% ipython --no-banner

In [1]: import numpy as np

In [2]: import numpy.linalg as la

In [3]: np.set_printoptions(suppress=True, linewidth=200)

In [4]: def rnd(a):
   ...:     return np.round(a, 1) + 0
   ...: 

In [5]: W0 = np.load("test2.npy")

In [6]: W0
Out[6]: 
array([[0.1, 0. , 0. ],
       [3. , 0.1, 1. ],
       [0. , 0. , 0.1]])

In [7]: (W0 + W0.T) / 2
Out[7]: 
array([[0.1, 1.5, 0. ],
       [1.5, 0.1, 0.5],
       [0. , 0.5, 0.1]])

In [8]: rnd(la.matrix_power(W0, 2))
Out[8]: 
array([[0. , 0. , 0. ],
       [0.6, 0. , 0.2],
       [0. , 0. , 0. ]])

In [9]: rnd(W0 @ W0)
Out[9]: 
array([[0. , 0. , 0. ],
       [0.6, 0. , 0.2],
       [0. , 0. , 0. ]])

In [10]: (W0 - W0.T) / 2
Out[10]: 
array([[ 0. , -1.5,  0. ],
       [ 1.5,  0. ,  0.5],
       [ 0. , -0.5,  0. ]])

In [11]: print(rnd(np.trace(W0)))
0.3

In [12]: rnd(la.norm(W0, 2) / la.norm(W0))
Out[12]: np.float64(1.0)

In [13]: np.argsort(-la.norm(W0, axis=0).round(6), kind="stable")[:3]
Out[13]: array([0, 2, 1])

In [14]: other = np.array([[0, 3], [1, 1], [3, 2]])

In [15]: np.vstack([W0, other.T]).shape
Out[15]: (5, 3)

In [16]: la.matrix_rank(np.vstack([W0, other.T]))
Out[16]: np.int64(3)

In [17]: rnd(W0 @ other)
Out[17]: 
array([[ 0. ,  0.3],
       [ 3.1, 11.1],
       [ 0.3,  0.2]])

In [18]: rnd(np.einsum("ik,kj->ij", W0, other))
Out[18]: 
array([[ 0. ,  0.3],
       [ 3.1, 11.1],
       [ 0.3,  0.2]])

In [19]: np.einsum("ij->j", W0)
Out[19]: array([3.1, 0.1, 1.1])

In [20]: la.matrix_rank(W0 @ other)
Out[20]: np.int64(2)

In [21]: U, sv = la.svd(W0)
ValueError: too many values to unpack (expected 2)


In [22]: U, sv, Vt = la.svd(W0, full_matrices=False)

In [23]: rnd(np.abs(Vt[0]))
Out[23]: array([0.9, 0. , 0.3])

In [24]: np.allclose(U * sv @ Vt, W0)
Out[24]: True

In [25]: rnd(la.norm(W0, 1)), rnd(la.norm(W0, np.inf))
Out[25]: (np.float64(3.1), np.float64(4.1))

In [26]: rnd(la.norm(W0, "nuc"))
Out[26]: np.float64(3.3)

In [27]: mat = np.load("block18.npy")

In [28]: mat
Out[28]: 
array([[ 0.,  0.,  0.,  1.,  0.],
       [ 0.,  1.,  0.,  0.,  0.],
       [ 0.,  0.,  1.,  0.,  0.],
       [-1.,  0.,  0.,  0.,  0.],
       [ 0.,  0.,  0.,  0.,  1.]])

In [29]: # splits into 4 blocks

In [30]: rnd(la.det(mat.T))
Out[30]: np.float64(1.0)

In [31]: P = np.triu(np.array([[-2, -5, -5], [5, -2, 0], [4, -1, -3]]), 1) + np.eye(3)

In [32]: other = P @ W0 @ la.inv(P)

In [33]: other
Out[33]: 
array([[-14.9, -75. , -80. ],
       [  3. ,  15.1,  16. ],
       [  0. ,   0. ,   0.1]])

In [34]: print(la.matrix_rank(other))
3

In [35]: P @ W0 - W0 @ P
Out[35]: 
array([[-15.,   0.,  -5.],
       [  0.,  15.,  15.],
       [  0.,   0.,   0.]])

In [36]: rnd(la.det(other))
Out[36]: np.float64(0.0)

In [37]: F = np.load("data.npy")

In [38]: F
Out[38]: 
array([[2., 1., 0., 0., 0., 0.],
       [0., 2., 1., 0., 0., 0.],
       [0., 0., 2., 1., 0., 0.],
       [0., 0., 0., 2., 1., 0.],
       [0., 0., 0., 0., 2., 1.],
       [0., 0., 0., 0., 0., 2.]])

In [39]: U, sv, Vt = la.svd(F, full_matrices=False)

In [40]: rnd(np.cumsum(sv ** 2) / np.sum(sv ** 2))
Out[40]: array([0.3, 0.5, 0.7, 0.9, 1. , 1. ])

In [41]: rnd(U.T @ U)
Out[41]: 
array([[1., 0., 0., 0., 0., 0.],
       [0., 1., 0., 0., 0., 0.],
       [0., 0., 1., 0., 0., 0.],
       [0., 0., 0., 1., 0., 0.],
       [0., 0., 0., 0., 1., 0.],
       [0., 0., 0., 0., 0., 1.]])

In [42]: rnd(sv / sv[0])
Out[42]: array([1. , 0.9, 0.8, 0.7, 0.5, 0.4])

In [43]: rnd(Vt @ Vt.T)
Out[43]: 
array([[1., 0., 0., 0., 0., 0.],
       [0., 1., 0., 0., 0., 0.],
       [0., 0., 1., 0., 0., 0.],
       [0., 0., 0., 1., 0., 0.],
       [0., 0., 0., 0., 1., 0.],
       [0., 0., 0., 0., 0., 1.]])

In [44]: U.shape, sv.shape, Vt.shape
Out[44]: ((6, 6), (6,), (6, 6))

In [45]: rnd(np.sqrt((sv ** 2).sum())), rnd(la.norm(F))
Out[45]: (np.float64(5.4), np.float64(5.4))

In [46]: np.allclose(U * sv @ Vt, F)
Out[46]: True

In [47]: other = la.inv(F)

In [48]: rnd(la.det(F) * other)
Out[48]: 
array([[ 32., -16.,   8.,  -4.,   2.,  -1.],
       [  0.,  32., -16.,   8.,  -4.,   2.],
       [  0.,   0.,  32., -16.,   8.,  -4.],
       [  0.,   0.,   0.,  32., -16.,   8.],
       [  0.,   0.,   0.,   0.,  32., -16.],
       [  0.,   0.,   0.,   0.,   0.,  32.]])

In [49]: print(rnd(la.cond(F)))
2.6

In [50]: print(F @ other)
[[1. 0. 0. 0. 0. 0.]
 [0. 1. 0. 0. 0. 0.]
 [0. 0. 1. 0. 0. 0.]
 [0. 0. 0. 1. 0. 0.]
 [0. 0. 0. 0. 1. 0.]
 [0. 0. 0. 0. 0. 1.]]

In [51]: rnd(other)
Out[51]: 
array([[ 0.5, -0.2,  0.1, -0.1,  0. ,  0. ],
       [ 0. ,  0.5, -0.2,  0.1, -0.1,  0. ],
       [ 0. ,  0. ,  0.5, -0.2,  0.1, -0.1],
       [ 0. ,  0. ,  0. ,  0.5, -0.2,  0.1],
       [ 0. ,  0. ,  0. ,  0. ,  0.5, -0.2],
       [ 0. ,  0. ,  0. ,  0. ,  0. ,  0.5]])

In [52]: rnd(la.inv(other))
Out[52]: 
array([[2., 1., 0., 0., 0., 0.],
       [0., 2., 1., 0., 0., 0.],
       [0., 0., 2., 1., 0., 0.],
       [0., 0., 0., 2., 1., 0.],
       [0., 0., 0., 0., 2., 1.],
       [0., 0., 0., 0., 0., 2.]])

In [53]: np.allclose(other, F.T)
Out[53]: False

In [54]: E = np.load("x.npy")

In [55]: E
Out[55]: 
array([[-1.4,  1.1,  0.6, -1.2,  0.3, -0.1,  0.7],
       [ 0.6,  0.4,  0. , -0.9, -2.7,  1.4,  0.8],
       [ 0.3, -2.2, -0.9, -1.3,  0.7, -0.4, -1.5],
       [-1.8,  1.2, -1.8, -0.8,  2.6, -1.3,  0.1],
       [-0.2, -0.3, -0.1,  2. , -1.2,  0.6,  0.8],
       [ 0.8,  0.1,  2.4, -0.2, -3.2,  1.5,  0.5],
       [ 0.9,  0.7, -0.6, -1.8,  0.8, -0.3,  0.9],
       [-0.3, -1.6, -1.6,  0.2, -2.7,  1.4, -0.3],
       [ 1.4,  1.2,  0. ,  1.6,  0.2, -0.1, -0.7],
       [ 0.3, -1. , -0.2, -0.3,  0.2, -0.1, -0.4],
       [ 2.8,  1.1,  1.7, -3.5, -2.5,  1.3, -0.2],
       [ 0.6,  1.2, -1.2, -0.2,  4.6, -2.3,  1.2]])

In [56]: rng = np.random.default_rng(7244)

In [57]: other = E + rng.integers(-2, 3, (12, 6)) @ rng.integers(-2, 3, (6, 7))

In [58]: rnd(other)
Out[58]: 
array([[-10.4,  -2.9,   0.6,  -0.2,   6.3,   6.9,  -7.3],
       [ -1.4,   1.4,  -5. ,  -0.9,  -0.7,   5.4,   3.8],
       [  2.3,  10.8,  -4.9,  -0.3,  -4.3,  -7.4,  -2.5],
       [-11.8,  -0.8,  -0.8,  -2.8,  17.6,   2.7,  -3.9],
       [ -1.2,   1.7,  -4.1,   8. ,   4.8,   2.6,   8.8],
       [ -2.2, -12.9,   5.4,  -1.2,   0.8,  10.5,  -1.5],
       [ -3.1,  -2.3,   3.4,   1.2,   5.8,  -1.3,   0.9],
       [ -6.3,  -7.6,  -2.6,  -4.8,  13.3,  10.4,  -1.3],
       [  1.4,  -1.8,   3. ,   8.6,  -4.8,  -1.1,  -0.7],
       [ -3.7,   5. ,  -0.2,  -0.3,   1.2,  -6.1,   0.6],
       [ -1.2,  -3.9,   7.7,   2.5,   0.5,   1.3,  -4.2],
       [  2.6,  -0.8,   4.8,   3.8,  -0.4,  -8.3,   2.2]])

In [59]: print(np.abs(other - E).sum(axis=1))
[35. 17. 33. 38. 29. 35. 20. 44. 19. 18. 28. 26.]

In [60]: x = np.array([0, 1, 0, 0, 0, 2, 0])

In [61]: rhs = E @ x

In [62]: rnd(la.solve(E.T @ E, E.T @ rhs))
Out[62]: array([0., 1., 0., 0., 0., 2., 0.])

In [63]: rnd(rhs)
Out[63]: array([ 0.9,  3.2, -3. , -1.4,  0.9,  3.1,  0.1,  1.2,  1. , -1.2,  3.7, -3.4])

In [64]: rhs = rhs + 0.1 * rng.normal(size=12)

In [65]: rnd(rhs)
Out[65]: array([ 0.9,  3.3, -3. , -1.5,  0.9,  3.1,  0.2,  1.1,  1.1, -1.2,  3.7, -3.4])

In [66]: c, *_ = la.lstsq(E, rhs)

In [67]: print([round(float(la.norm(la.solve(E.T @ E + lam * np.eye(7), E.T @ rhs))), 2) for lam in (0, 1, 10, 100)])
[2.56, 1.25, 0.87, 0.36]

In [68]: rnd(E.T @ (rhs - E @ c))
Out[68]: array([0., 0., 0., 0., 0., 0., 0.])

In [69]: c.round()
Out[69]: array([ 0.,  1.,  0.,  0.,  0.,  2., -0.])

In [70]: U, sv, Vt = la.svd(E)

In [71]: rnd(sv)
Out[71]: array([9.4, 5.8, 4.3, 3.5, 2.6, 1.8, 0.1])

In [72]: other = U[:, :6] @ np.diag(sv[:6]) @ Vt[:6]

In [73]: rnd(np.abs(E - other).max())
Out[73]: np.float64(0.1)

In [74]: la.matrix_rank(E, rtol=0.05)
Out[74]: np.int64(6)

In [75]: rnd(la.norm(E - other) / la.norm(E))
Out[75]: np.float64(0.0)

In [76]: X = np.load("case9.npy")

In [77]: print(X)
[[0 0 0 0]
 [0 0 0 1]
 [0 0 0 1]
 [0 1 1 0]]

In [78]: x = np.array([9, 6, 3, 2])

In [79]: h1 = np.maximum(X @ x, 0)

In [80]: np.maximum(X @ (3 * x), 0)
Out[80]: array([ 0,  6,  6, 27])

In [81]: np.flatnonzero(h1 > 1e-9)
Out[81]: array([1, 2, 3])

In [82]: h1
Out[82]: array([0, 2, 2, 9])

In [83]: X * (h1 > 1e-9)[:, None]
Out[83]: 
array([[0, 0, 0, 0],
       [0, 0, 0, 1],
       [0, 0, 0, 1],
       [0, 1, 1, 0]])

In [84]: X.T @ h1
Out[84]: array([0, 9, 9, 4])

In [85]: rnd(np.tanh(X @ x))
Out[85]: array([0., 1., 1., 1.])

In [86]: U, sv, Vt = la.svd(X, full_matrices=False)

In [87]: rnd(U.T @ X @ Vt.T)
Out[87]: 
array([[1.4, 0. , 0. , 0. ],
       [0. , 1.4, 0. , 0. ],
       [0. , 0. , 0. , 0. ],
       [0. , 0. , 0. , 0. ]])

In [88]: sv / sv[0]
Out[88]: array([ 1.,  1.,  0., -0.])

In [89]: print(U.shape, sv.shape, Vt.shape)
(4, 4) (4,) (4, 4)

In [90]: np.allclose(U * sv @ Vt, X)
Out[90]: True

In [91]: np.cumsum(sv ** 2) / np.sum(sv ** 2)
Out[91]: array([0.5, 1. , 1. , 1. ])

In [92]: cov = X.T @ X

In [93]: np.allclose(cov, cov.T)
Out[93]: True

In [94]: np.trace(cov), (X ** 2).sum()
Out[94]: (np.int64(4), np.int64(4))

In [95]: cov
Out[95]: 
array([[0, 0, 0, 0],
       [0, 1, 1, 0],
       [0, 1, 1, 0],
       [0, 0, 0, 2]])

In [96]: np.diag(cov)
Out[96]: array([0, 1, 1, 2])

In [97]: rnd(la.eigvalsh(cov)[::-1])
Out[97]: array([2., 2., 0., 0.])

In [98]: X.ravel(order="F")
Out[98]: array([0, 0, 0, 0, 0, 0, 0, 1, 0, 0, 0, 1, 0, 1, 1, 0])

In [99]: X.reshape(-1, 2)
Out[99]: 
array([[0, 0],
       [0, 0],
       [0, 0],
       [0, 1],
       [0, 0],
       [0, 1],
       [0, 1],
       [1, 0]])

In [100]: X.reshape(2, -1)
Out[100]: 
array([[0, 0, 0, 0, 0, 0, 0, 1],
       [0, 0, 0, 1, 0, 1, 1, 0]])

In [101]: t3 = X.reshape(4, 2, -1)

In [102]: np.einsum("ihd,jhd->hij", t3, t3).shape
Out[102]: (2, 4, 4)

In [103]: np.einsum("ihd,ihd->ih", t3, t3)
Out[103]: 
array([[0, 0],
       [0, 1],
       [0, 1],
       [1, 1]])

In [104]: t3.shape
Out[104]: (4, 2, 2)

In [105]: np.swapaxes(t3, 1, 2)[3]
Out[105]: 
array([[0, 1],
       [1, 0]])

In [106]: np.argwhere(np.triu(X))
Out[106]: 
array([[1, 3],
       [2, 3]])

In [107]: Lm = np.diag(X.sum(axis=1)) - X

In [108]: rnd(la.eigvalsh(Lm))
Out[108]: array([0., 0., 1., 3.])

In [109]: Lm @ np.ones(4)
Out[109]: array([0., 0., 0., 0.])

In [110]: M = np.load("out19.npy")

In [111]: M
Out[111]: 
array([[ 0,  0,  0],
       [-2,  1,  0],
       [ 0,  0,  0],
       [ 0,  0,  0],
       [-2,  1,  0],
       [ 3,  3, -2],
       [ 0,  2, -2],
       [-2,  1,  0],
       [ 0,  0,  0],
       [ 0,  0,  0],
       [ 3,  3, -2],
       [ 0,  0,  0],
       [ 3,  5, -4],
       [ 3,  3, -2],
       [ 0,  0,  0],
       [ 0,  0,  0],
       [ 1,  4, -2],
       [ 0,  0,  0],
       [ 0,  0,  0],
       [ 0,  2, -2],
       [ 1,  4, -2],
       [ 3,  3, -2],
       [-2,  1,  0],
       [ 0,  2, -2],
       [ 0,  0,  0],
       [ 0,  0,  0],
       [ 0,  0,  0],
       [ 3,  3, -2],
       [ 3,  5, -4],
       [ 0,  0,  0]])

In [112]: [round(float(x), 1) for x in la.svd(X, compute_uv=False)[:3]]
Out[112]: [1.4, 1.4, 0.0]

In [113]: data = np.load("mat.npy")

In [114]: rnd(data)
Out[114]: 
array([[ 1.5,  1.1, -0.3, -1. , -0.5,  0.5,  0.6, -1.6],
       [-0.6, -1.8, -1. , -0.6, -0.2, -2.4,  1. ,  0.9],
       [ 0.2,  2.2,  0.5,  1.1,  1.2,  4.1, -0.4,  0.2],
       [ 1.2, -0.5, -0.5, -1.6, -1.2, -2.3,  0.8, -1.6],
       [-2.6, -0.8, -0.4,  2.1,  2.2,  2.1,  0. ,  3.9],
       [-0.2, -2.9, -1.7, -1.7, -1.1, -4.9,  1.8,  0.2]])

In [115]: x = np.array([2, 1, 0, -2, 0, 2, 0, -1])

In [116]: h1 = np.maximum(data @ x, 0)

In [117]: rnd(data.T @ h1)
Out[117]: array([ 17.9,  28. ,   1.3,  -2.8,   4.1,  34.5,   3.4, -16. ])

In [118]: print(np.flatnonzero(h1 > 1e-9))
[0 2 3]

In [119]: rnd(np.maximum(data @ x, 0) - np.maximum(-data @ x, 0))
Out[119]: array([ 8.7, -7.6,  8.6,  2.2, -9.8, -9.9])

In [120]: rnd(data * (h1 > 1e-9)[:, None])
Out[120]: 
array([[ 1.5,  1.1, -0.3, -1. , -0.5,  0.5,  0.6, -1.6],
       [ 0. ,  0. ,  0. ,  0. ,  0. ,  0. ,  0. ,  0. ],
       [ 0.2,  2.2,  0.5,  1.1,  1.2,  4.1, -0.4,  0.2],
       [ 1.2, -0.5, -0.5, -1.6, -1.2, -2.3,  0.8, -1.6],
       [ 0. ,  0. ,  0. ,  0. ,  0. ,  0. ,  0. ,  0. ],
       [ 0. ,  0. ,  0. ,  0. ,  0. ,  0. ,  0. ,  0. ]])

In [121]: print(rnd(np.maximum(data @ (3 * x), 0)))
[26.1  0.  25.8  6.4  0.   0. ]

In [122]: x = np.array([-3, 3, 0, 1, 0])

In [123]: rnd(la.inv(mat))
Out[123]: 
array([[ 0.,  0.,  0., -1.,  0.],
       [ 0.,  1.,  0.,  0.,  0.],
       [ 0.,  0.,  1.,  0.,  0.],
       [ 1.,  0.,  0.,  0.,  0.],
       [ 0.,  0.,  0.,  0.,  1.]])

In [124]: rnd(np.abs(la.eigvals(mat)))
Out[124]: array([1., 1., 1., 1., 1.])

In [125]: rnd(la.norm(x)), rnd(la.norm(mat @ x))
Out[125]: (np.float64(4.4), np.float64(4.4))

In [126]: print(rnd(la.det(mat)))
1.0
